>>> import numpy as np
>>> import numpy.linalg as la
>>> np.set_printoptions(precision=3, suppress=True, linewidth=140, sign=" ")
>>> K = np.load("arr.npy")
>>> print(K)
[[ 0  1  2 -1  1 -1  0 -3]
 [ 0  0  2 -2 -1  3 -3  1]
 [ 0  0  0 -3  3  2  3 -3]
 [ 0  0  0  0 -3  3 -3 -2]
 [ 0  0  0  0  0 -1  1 -1]
 [ 0  0  0  0  0  0  3  1]
 [ 0  0  0  0  0  0  0 -1]
 [ 0  0  0  0  0  0  0  0]]
>>> print(np.allclose(K[:-1].T @ la.lstsq(K[:-1].T, K[-1])[0], K[-1]))
True
>>> print(la.lstsq(K[:-1].T, K[-1])[2])
7
>>> print(round(np.trace(la.pinv(K) @ K), 3))
7.0
>>> x0 = np.array([-2, -1, 0, 1, -1, -1, 0, -1])
>>> print((K * x0).sum(axis=1))
[ 1 -5 -5  2  2 -1  1  0]
>>> print(la.norm(K @ x0) <= la.norm(K, 2) * la.norm(x0) + 1e-9)
True
>>> print(K @ x0)
[ 1 -5 -5  2  2 -1  1  0]
>>> print(K @ np.eye(8)[4])
[ 1. -1.  3. -3.  0.  0.  0.  0.]
>>> print(K @ (2 * x0))
[  2 -10 -10   4   4  -2   2   0]
>>> U, sigma, VT = la.svd(K, full_matrices=False)
>>> print(np.round(VT @ VT.T, 3) + 0)
[[ 1.  0.  0.  0.  0.  0.  0.  0.]
 [ 0.  1.  0.  0.  0.  0.  0.  0.]
 [ 0.  0.  1.  0.  0.  0.  0.  0.]
 [ 0.  0.  0.  1.  0.  0.  0.  0.]
 [ 0.  0.  0.  0.  1.  0.  0.  0.]
 [ 0.  0.  0.  0.  0.  1.  0.  0.]
 [ 0.  0.  0.  0.  0.  0.  1.  0.]
 [ 0.  0.  0.  0.  0.  0.  0.  1.]]
>>> print(sigma / sigma[0])
[ 1.     0.843  0.514  0.405  0.237  0.058  0.014  0.   ]
>>> print(np.abs(U[:, 0]).round(6).argmax())
3
>>> print(np.round(U.T @ K @ VT.T, 3) + 0)
[[ 7.689  0.     0.     0.     0.     0.     0.     0.   ]
 [ 0.     6.479  0.     0.     0.     0.     0.     0.   ]
 [ 0.     0.     3.955  0.     0.     0.     0.     0.   ]
 [ 0.     0.     0.     3.116  0.     0.     0.     0.   ]
 [ 0.     0.     0.     0.     1.825  0.     0.     0.   ]
 [ 0.     0.     0.     0.     0.     0.449  0.     0.   ]
 [ 0.     0.     0.     0.     0.     0.     0.107  0.   ]
 [ 0.     0.     0.     0.     0.     0.     0.     0.   ]]
>>> print(np.allclose(U * sigma @ VT, K))
True
>>> print(np.cumsum(sigma ** 2) / np.sum(sigma ** 2))
[ 0.455  0.778  0.898  0.973  0.998  1.     1.     1.   ]
>>> print(np.round(U.T @ U, 3) + 0)
[[ 1.  0.  0.  0.  0.  0.  0.  0.]
 [ 0.  1.  0.  0.  0.  0.  0.  0.]
 [ 0.  0.  1.  0.  0.  0.  0.  0.]
 [ 0.  0.  0.  1.  0.  0.  0.  0.]
 [ 0.  0.  0.  0.  1.  0.  0.  0.]
 [ 0.  0.  0.  0.  0.  1.  0.  0.]
 [ 0.  0.  0.  0.  0.  0.  1.  0.]
 [ 0.  0.  0.  0.  0.  0.  0.  1.]]
>>> print(U.shape, sigma.shape, VT.shape)
(8, 8) (8,) (8, 8)
